$ python -q
>>> import numpy as np
>>> from numpy import linalg as LA
>>> np.set_printoptions(precision=1, suppress=True, linewidth=140, legacy="1.25")
>>> rd = lambda a: np.round(a, 1) + 0
>>> A = np.array([[8.0, 1.0], [0.0, 9.0]])
>>> x0 = np.array([2, -2])
>>> target = A @ x0
>>> beta, lr = np.zeros(2), 1 / LA.norm(A, 2) ** 2
>>> for i in range(6):
...     beta -= lr * A.T @ (A @ beta - target)
...     if i % 2 == 0: print(i, round(LA.norm(A @ beta - target), 1))
... 
0 5.7
2 0.5
4 0.0
>>> print(rd(LA.cond(A)))
1.2
>>> O, Rm = LA.qr(A)
>>> print(O)
[[ 1.  0.]
 [-0.  1.]]
>>> print(O.T @ O)
[[1. 0.]
 [0. 1.]]
>>> print(np.abs(np.diag(Rm)))
[8. 9.]
>>> print(O.shape, Rm.shape)
(2, 2) (2, 2)
>>> print(np.trace(O @ O.T))
2.0
>>> f, r1 = A[0], A[1]
>>> print(f @ f)
65.0
>>> p = (f @ r1) / (f @ f) * f
>>> print((r1 - p) @ f)
0.0
>>> print(rd(LA.norm(f + r1) ** 2 + LA.norm(f - r1) ** 2))
292.0
>>> print(LA.matrix_rank(np.outer(f, r1)))
1
>>> print(rd(r1 - p))
[-1.1  8.9]
>>> M2 = np.array([[0, 4], [5, 2]])
>>> print(np.vstack([A, M2.T]).shape)
(4, 2)
>>> print(A @ M2)
[[ 5. 34.]
 [45. 18.]]
>>> print(LA.matrix_rank(A @ M2))
2
>>> print(np.einsum("ij->j", A))
[ 8. 10.]
>>> print(np.einsum("ik,kj->ji", A, M2))
[[ 5. 45.]
 [34. 18.]]
>>> print(LA.matrix_rank(np.vstack([A, M2.T])))
2
>>> O = A.astype(float).copy()
>>> for j in range(2):
...     O[:, j] -= O[:, :j] @ (O[:, :j].T @ O[:, j])
...     O[:, j] /= LA.norm(O[:, j])
... 
>>> print(O)
[[1. 0.]
 [0. 1.]]
>>> print(O.T @ O)
[[1. 0.]
 [0. 1.]]
>>> m1 = np.load("sample9.npy")
>>> print(m1)
[[ 4.5  7.6  4.8]
 [-0.9 -6.5 -7.6]
 [-5.1 -5.   7. ]
 [ 9.5 -2.6 -1.5]
 [-6.5  5.3  5.5]
 [-6.8 -3.1  6.6]
 [-1.9 -5.9  7.8]
 [-4.3  7.3  5.3]
 [-8.1  5.1 -2.8]
 [ 7.4  1.  -6.6]
 [ 4.5 -5.4  7.2]
 [-7.7 -4.6 -4.4]
 [-9.9 -1.4 -0.2]]
>>> f, r1 = m1[6], m1[0]
>>> print(rd(f @ r1))
-16.0
>>> p = (f @ r1) / (f @ f) * f
>>> print(rd(np.outer(f, r1)))
[[ -8.5 -14.4  -9.1]
 [-26.6 -44.8 -28.3]
 [ 35.1  59.3  37.4]]
>>> print(rd(p))
[ 0.3  0.9 -1.3]
